% python3 -q
>>> import numpy as np
>>> np.set_printoptions(precision=2, suppress=True, linewidth=120)
>>> def rnd(a):
...     return np.round(a, 2) + 0
... 
>>> E = np.load("dump.npy")
>>> E
array([[  2.42,  -6.54,   4.5 ],
       [  2.1 ,  -3.53,   3.27],
       [  2.09,  -4.5 ,   3.51],
       [  3.  ,  -4.58,   4.48],
       [ -0.3 ,  -1.42,   0.14],
       [  0.6 ,  -2.21,   0.9 ],
       [  4.83,  -6.12,   6.63],
       [  0.92,  -1.36,   0.56],
       [ -0.47,  -1.31,   0.38],
       [ -1.22,   5.58,  -4.02],
       [  3.13,  -4.88,   5.1 ],
       [ -5.15,   5.31,  -7.01],
       [  3.2 ,  -3.34,   4.39],
       [  0.6 ,  -5.1 ,   3.46],
       [  1.04,  -5.64,   3.12],
       [ -2.32,   1.56,  -2.79],
       [ -3.35,   5.87,  -4.8 ],
       [  5.79, -14.97,  11.85],
       [  1.29,   2.57,  -0.66],
       [  0.99,  -6.25,   3.05],
       [ -3.65,  10.05,  -7.78],
       [ -3.19,   5.84,  -5.47],
       [  5.93,  -2.24,   6.03]])
>>> cen = (E - E.mean(axis=0)) / E.std(axis=0)
>>> rnd(cen.std(axis=0))
array([1., 1., 1.])
>>> print(np.argwhere(np.abs(cen) > 2))
[[11  0]
 [17  1]
 [17  2]
 [20  1]]
>>> coef = np.linalg.lstsq(np.delete(cen, 0, axis=1), cen[:, 0])[0]
>>> print(rnd(1 - np.var(cen[:, 0] - np.delete(cen, 0, axis=1) @ coef)))
0.98
>>> print(np.abs(coef).argmax())
1
>>> C2 = np.cov(E, rowvar=False)
>>> np.argwhere(np.triu(np.abs(np.corrcoef(E.T)) > 0.8, 1))
array([[0, 1],
       [0, 2],
       [1, 2]])
>>> rnd(np.corrcoef(E[:, 2], E[:, 0])[0, 1])
np.float64(0.95)
>>> print(np.median(E, axis=0))
[ 0.99 -2.24  3.05]
>>> np.argsort(-E.std(axis=0).round(6), kind="stable")
array([1, 2, 0])
>>> rnd(E.std(axis=0))
array([2.91, 5.45, 4.72])
>>> rnd(np.linalg.eigvalsh(C2)[::-1])
array([60.23,  2.9 ,  0.08])
>>> Y = np.array([[4, 4, -5], [1, -3, -2], [0, -4, -5]])
>>> np.linalg.matrix_rank(np.vstack([E, Y.T]))
np.int64(3)
>>> Y @ E
Traceback (most recent call last):
  File "<python-input-20>", line 1, in <module>
    Y @ E
    ~~^~~
ValueError: matmul: Input operand 1 has a mismatch in its core dimension 0, with gufunc signature (n?,k),(k,m?)->(n?,m?) (size 23 is different from 3)
>>> np.linalg.matrix_rank(E @ Y)
np.int64(3)
